$ ipython --no-banner

In [1]: import numpy as np

In [2]: np.set_printoptions(precision=2, suppress=True, linewidth=160, legacy="1.25")

In [3]: rd = lambda a: np.round(a, 2) + 0

In [4]: A = np.array([[3.0, -4.0, -4.0, -2.0],
   ...:     [4.0, -7.0, -8.0, -4.0],
   ...:     [0.0, 4.0, 7.0, 2.0],
   ...:     [-8.0, 8.0, 4.0, 5.0]])

In [5]: x = np.array([-2, 5, -3, -8])

In [6]: target = A @ x

In [7]: beta, lr = np.zeros(4), 1 / np.linalg.norm(A, 2) ** 2

In [8]: for i in range(30):
   ...:     beta -= lr * A.T @ (A @ beta - target)
   ...:     if i % 10 == 0: print(i, round(np.linalg.norm(A @ beta - target), 2))
   ...: 
0 16.42
10 6.31
20 3.28

In [9]: rd(beta)
Out[9]: array([-1.67, -0.1 , -2.3 ,  0.1 ])

In [10]: rd(np.linalg.cond(A))
Out[10]: 129.83

In [11]: K = np.array([[-3.0, 1.0, 0.0], [0.0, -3.0, 1.0], [0.0, 0.0, -3.0]])

In [12]: (A + A.T) / 2
Out[12]: 
array([[ 3.,  0., -2., -5.],
       [ 0., -7., -2.,  2.],
       [-2., -2.,  7.,  3.],
       [-5.,  2.,  3.,  5.]])

In [13]: A @ A
Out[13]: 
array([[  9., -16., -16.,  -8.],
       [ 16., -31., -32., -16.],
       [  0.,  16.,  25.,   8.],
       [-32.,  32.,  16.,  17.]])

In [14]: rd(np.linalg.det(A))
Out[14]: 9.0

In [15]: np.allclose(A, A.T)
Out[15]: False

In [16]: np.trace(A)
Out[16]: 8.0

In [17]: np.prod(np.diag(K)), rd(np.linalg.det(K))
Out[17]: (-27.0, -27.0)

In [18]: np.linalg.matrix_rank(K - K[0, 0] * np.eye(3))
Out[18]: 2

In [19]: K @ K
Out[19]: 
array([[ 9., -6.,  1.],
       [ 0.,  9., -6.],
       [ 0.,  0.,  9.]])

In [20]: rd(np.sort(np.linalg.eigvals(K)))
Out[20]: array([-3., -3., -3.])

In [21]: feats = np.load("test2.npy")

In [22]: feats
Out[22]: 
array([[ 0,  0,  2, -1],
       [ 1,  3, -3,  1],
       [ 2,  6, -4,  1]])

In [23]: Y = feats / np.sqrt((feats ** 2).mean(axis=1, keepdims=True))

In [24]: np.linalg.matrix_rank(Y) == np.linalg.matrix_rank(feats)
Out[24]: True

In [25]: rd(Y[0])
Out[25]: array([ 0.  ,  0.  ,  1.79, -0.89])

In [26]: U, s, vt = np.linalg.svd(feats)

In [27]: evecs = vt[:(s > 1e-8).sum()]

In [28]: rng = np.random.default_rng(574)

In [29]: x = feats[1] + -1 * feats[0] + rng.integers(2) * np.eye(4)[3]

In [30]: x
Out[30]: array([ 1.,  3., -5.,  2.])

In [31]: rd(np.linalg.norm(x - evecs.T @ evecs @ x))
Out[31]: 0.0

In [32]: rd(evecs.T @ evecs)
Out[32]: 
array([[ 0.1 ,  0.29, -0.02, -0.04],
       [ 0.29,  0.88, -0.06, -0.12],
       [-0.02, -0.06,  0.8 , -0.39],
       [-0.04, -0.12, -0.39,  0.22]])

In [33]: U, s, vt = np.linalg.svd(feats)

In [34]: np.argmax(s[:-1] / (s[1:] + 1e-6)) + 1
Out[34]: 2

In [35]: rd(s)
Out[35]: array([8.84, 1.98, 0.  ])

In [36]: Y = U[:, :2] @ np.diag(s[:2]) @ vt[:2]

In [37]: rd(Y)
Out[37]: 
array([[ 0.,  0.,  2., -1.],
       [ 1.,  3., -3.,  1.],
       [ 2.,  6., -4.,  1.]])

In [38]: rd(np.abs(feats - Y).max())
Out[38]: 0.0

In [39]: np.linalg.matrix_rank(Y)
Out[39]: 2

In [40]: x = np.array([2, -2, 1, 4])

In [41]: h = np.maximum(feats @ x, 0)

In [42]: np.maximum(feats @ (3 * x), 0)
Out[42]: array([0, 0, 0])

In [43]: feats.T @ h
Out[43]: array([0, 0, 0, 0])

In [44]: J = np.load("case9.npy")

In [45]: J
Out[45]: 
array([[3., 1., 1., 1.],
       [1., 3., 1., 1.],
       [1., 1., 3., 1.],
       [1., 1., 1., 3.]])

In [46]: x = np.ones(4)

In [47]: for _ in range(4):
    ...:     x = J @ x
    ...:     x /= np.linalg.norm(x)
    ...:     print(round(x @ J @ x, 2))
    ...: 
6.0
6.0
6.0
6.0

In [48]: rd(np.linalg.eigvalsh(J)[-1])
Out[48]: 6.0

In [49]: labels = rng.permutation(4)

In [50]: labels
Out[50]: array([3, 2, 1, 0])

In [51]: Y = J[labels][:, labels]

In [52]: np.trace(Y)
Out[52]: 12.0

In [53]: np.diag(Y)
Out[53]: array([3., 3., 3., 3.])

In [54]: x = np.array([1, -6, -9])

In [55]: target = K @ x

In [56]: beta, lr = np.zeros(3), 1 / np.linalg.norm(K, 2) ** 2

In [57]: for i in range(40):
    ...:     beta -= lr * K.T @ (K @ beta - target)
    ...:     if i % 10 == 0: print(i, round(np.linalg.norm(K @ beta - target), 2))
    ...: 
0 13.28
10 0.08
20 0.0
30 0.0

In [58]: rd(beta)
Out[58]: array([ 1., -6., -9.])

In [59]: rd(np.linalg.det(2 * J)), rd(np.linalg.det(J))
Out[59]: (768.0, 48.0)

In [60]: np.einsum("ij,ji->", J, J)
Out[60]: 48.0

In [61]: np.kron(np.eye(2, dtype=int), J)
Out[61]: 
array([[3., 1., 1., 1., 0., 0., 0., 0.],
       [1., 3., 1., 1., 0., 0., 0., 0.],
       [1., 1., 3., 1., 0., 0., 0., 0.],
       [1., 1., 1., 3., 0., 0., 0., 0.],
       [0., 0., 0., 0., 3., 1., 1., 1.],
       [0., 0., 0., 0., 1., 3., 1., 1.],
       [0., 0., 0., 0., 1., 1., 3., 1.],
       [0., 0., 0., 0., 1., 1., 1., 3.]])

In [62]: rd(np.linalg.eigvals(J))
Out[62]: array([2., 6., 2., 2.])

In [63]: q, r_ = np.linalg.qr(J)

In [64]: rd(np.abs(np.diag(r_)))
Out[64]: array([3.46, 2.58, 2.37, 2.27])

In [65]: rd(abs(r_[0, 0])), rd(np.linalg.norm(J[:, 0]))
Out[65]: (3.46, 3.46)

In [66]: q.shape, r_.shape
Out[66]: ((4, 4), (4, 4))

In [67]: rd(q.T @ q)
Out[67]: 
array([[1., 0., 0., 0.],
       [0., 1., 0., 0.],
       [0., 0., 1., 0.],
       [0., 0., 0., 1.]])

In [68]: rd(r_)
Out[68]: 
array([[-3.46, -2.31, -2.31, -2.31],
       [ 0.  , -2.58, -1.03, -1.03],
       [ 0.  ,  0.  , -2.37, -0.68],
       [ 0.  ,  0.  ,  0.  ,  2.27]])

In [69]: mat = np.loadtxt("arr.csv", delimiter=",")

In [70]: mat
Out[70]: 
array([[0., 2., 0.],
       [0., 3., 0.],
       [0., 0., 0.]])

In [71]: Y = J / np.sqrt((J ** 2).mean(axis=1, keepdims=True))

In [72]: rd(Y[0])
Out[72]: array([1.73, 0.58, 0.58, 0.58])

In [73]: J - J.mean(axis=1, keepdims=True)
Out[73]: 
array([[ 1.5, -0.5, -0.5, -0.5],
       [-0.5,  1.5, -0.5, -0.5],
       [-0.5, -0.5,  1.5, -0.5],
       [-0.5, -0.5, -0.5,  1.5]])

In [74]: np.linalg.matrix_rank(Y) == np.linalg.matrix_rank(J)
Out[74]: True

In [75]: r = np.linalg.matrix_rank(mat)

In [76]: r
Out[76]: 1

In [77]: null = np.linalg.svd(mat)[2][r:].T

In [78]: [int(np.linalg.matrix_rank(mat[:i])) for i in range(1, len(mat) + 1)]
Out[78]: [1, 1, 1]

In [79]: np.allclose(mat @ null, 0)
Out[79]: True

In [80]: null.shape
Out[80]: (3, 2)

In [81]: np.linalg.matrix_rank(mat.T @ mat), np.linalg.matrix_rank(mat @ mat.T)
Out[81]: (1, 1)

In [82]: mat @ null
Out[82]: 
array([[0., 0.],
       [0., 0.],
       [0., 0.]])

In [83]: Y = np.array([[1, -1], [-2, 0]])

In [84]: Z = np.kron(Y, mat)

In [85]: Z
Out[85]: 
array([[ 0.,  2.,  0., -0., -2., -0.],
       [ 0.,  3.,  0., -0., -3., -0.],
       [ 0.,  0.,  0., -0., -0., -0.],
       [-0., -4., -0.,  0.,  0.,  0.],
       [-0., -6., -0.,  0.,  0.,  0.],
       [-0., -0., -0.,  0.,  0.,  0.]])

In [86]: data = np.loadtxt("layer0.csv", delimiter=",")

In [87]: data
Out[87]: 
array([[ 0.  ,  0.  ,  0.  ],
       [-0.12, -0.41,  0.27],
       [ 0.  ,  0.  ,  0.  ],
       [ 0.77,  1.  , -0.98],
       [-0.74, -1.  ,  0.98],
       [-0.12, -0.41,  0.27],
       [-0.4 , -0.91,  0.75],
       [ 0.  ,  0.  ,  0.  ],
       [ 0.24,  0.71, -0.51],
       [-0.45, -0.94,  0.81],
       [-0.35, -0.87,  0.69],
       [ 0.45,  0.94, -0.81],
       [-0.49, -0.96,  0.85],
       [ 0.24,  0.71, -0.51],
       [-0.18, -0.58,  0.4 ],
       [-0.49, -0.96,  0.85],
       [-0.29, -0.8 ,  0.6 ],
       [-0.81, -1.  ,  0.99],
       [-0.45, -0.94,  0.81],
       [-0.12, -0.41,  0.27],
       [ 0.  ,  0.  ,  0.  ],
       [-0.18, -0.58,  0.4 ],
       [ 0.72,  1.  , -0.97],
       [ 0.89,  1.  , -1.  ],
       [-0.24, -0.71,  0.51],
       [-0.65, -0.99,  0.95]])

In [88]: rd(np.linalg.norm(feats, 2) / np.linalg.norm(feats))
Out[88]: 0.98

In [89]: [round(float(x), 2) for x in np.linalg.svd(feats, compute_uv=False)[:3]]
Out[89]: [8.84, 1.98, 0.0]

In [90]: np.linalg.matrix_rank(feats, rtol=0.1)
Out[90]: 2

In [91]: L = np.linalg.cholesky(J)

In [92]: rd(np.prod(np.diag(L)) ** 2), rd(np.linalg.det(J))
Out[92]: (48.0, 48.0)

In [93]: rd(np.diag(L) ** 2)
Out[93]: array([3.  , 2.67, 2.5 , 2.4 ])

In [94]: rd(J / np.sqrt(np.outer(np.diag(J), np.diag(J))))
Out[94]: 
array([[1.  , 0.33, 0.33, 0.33],
       [0.33, 1.  , 0.33, 0.33],
       [0.33, 0.33, 1.  , 0.33],
       [0.33, 0.33, 0.33, 1.  ]])

In [95]: Xs = data - data.mean(axis=0)

In [96]: evecs = np.linalg.svd(Xs)[2][:1]

In [97]: Y = Xs - Xs @ evecs.T @ evecs

In [98]: rd(np.cov(Xs @ evecs.T, rowvar=False))
Out[98]: 1.15

In [99]: arr = np.loadtxt("block5.csv", delimiter=",")

In [100]: arr
Out[100]: 
array([[  3.59,  -0.62,  -0.78],
       [ -1.16,   3.69,   1.96],
       [ -3.26,   4.99,  -0.33],
       [-10.4 ,  -4.71,  -0.53],
       [  1.72,   1.19,  -1.61],
       [ -6.31,   5.39,  -1.39],
       [  1.  ,   0.8 ,   4.4 ],
       [-12.34,   1.21,   2.36],
       [ -7.69,  -3.63,  -0.53],
       [ -3.58,   1.6 ,   0.94],
       [ 11.67,  -6.78,  -4.72],
       [-11.47,  -3.95,  -0.01],
       [ -8.95,   1.11,   3.16],
       [  8.8 ,  -2.46,   4.03],
       [-20.08,  -9.69,  -4.94],
       [  6.36,   5.13,   1.  ],
       [  8.97,  -2.89,   1.61],
       [ -5.09,   1.75,  -2.4 ],
       [ 11.22,  -7.94,  -1.6 ],
       [-21.29,  -0.12,  -2.67],
       [ -3.53,   1.61,   2.53]])

In [101]: hat = arr @ np.linalg.solve(arr.T @ arr, arr.T)

In [102]: rd(np.diag(hat))
Out[102]: array([0.01, 0.05, 0.09, 0.12, 0.04, 0.16, 0.17, 0.15, 0.07, 0.02, 0.32, 0.13, 0.15, 0.23, 0.46, 0.09, 0.1 , 0.09, 0.24, 0.26, 0.06])

In [103]: rd(hat @ arr[:, 1])
Out[103]: array([-0.62,  3.69,  4.99, -4.71,  1.19,  5.39,  0.8 ,  1.21, -3.63,  1.6 , -6.78, -3.95,  1.11, -2.46, -9.69,  5.13, -2.89,  1.75, -7.94, -0.12,  1.61])

In [104]: x = np.array([2, -1, 1])

In [105]: target = arr @ x

In [106]: beta, lr = np.zeros(3), 1 / np.linalg.norm(arr, 2) ** 2

In [107]: for i in range(10):
     ...:     beta -= lr * arr.T @ (arr @ beta - target)
     ...:     if i % 2 == 0: print(i, round(np.linalg.norm(arr @ beta - target), 2))
     ...: 
0 15.89
2 12.32
4 10.11
6 8.66
8 7.6

In [108]: rd(beta)
Out[108]: array([ 2.03, -0.7 ,  0.35])

In [109]: Z = arr[[16, 7]].astype(float)

In [110]: for _ in range(6):
     ...:     labels = np.linalg.norm(arr[:, None] - Z, axis=-1).argmin(axis=1)
     ...:     Z = np.array([arr[labels == j].mean(axis=0) for j in range(2)])
     ...: 

In [111]: labels
Out[111]: array([0, 1, 1, 1, 0, 1, 0, 1, 1, 1, 0, 1, 1, 0, 1, 0, 0, 1, 0, 1, 1])

In [112]: np.abs(Z[1] - Z[0]).argmax()
Out[112]: 0

In [113]: Xs = (arr - arr.mean(axis=0)) / arr.std(axis=0)

In [114]: np.argwhere(np.abs(Xs) > 2)
Out[114]: array([[14,  1]])

In [115]: rd(Xs.std(axis=0))
Out[115]: array([1., 1., 1.])

In [116]: beta = np.linalg.lstsq(np.delete(Xs, 2, axis=1), Xs[:, 2])[0]

In [117]: rd(1 - np.var(Xs[:, 2] - np.delete(Xs, 2, axis=1) @ beta))
Out[117]: 0.23

In [118]: rd(beta)
Out[118]: array([0.21, 0.44])

In [119]: np.abs(beta).argmax()
Out[119]: 1

In [120]: M = np.load("w.npy")

In [121]: M
Out[121]: 
array([[ 0. ,  0.3,  2. ],
       [ 1.2,  1.2, -3. ],
       [ 0.5,  0.3, 17. ],
       [-1.4,  0.5, 11. ]])

In [122]: Y = np.c_[M[:, :1] @ np.array([[3]]), np.array([0, 3, -2, 1])]

In [123]: rd(Y)
Out[123]: 
array([[ 0. ,  0. ],
       [ 3.6,  3. ],
       [ 1.5, -2. ],
       [-4.2,  1. ]])

In [124]: np.linalg.matrix_rank(Y)
Out[124]: 2
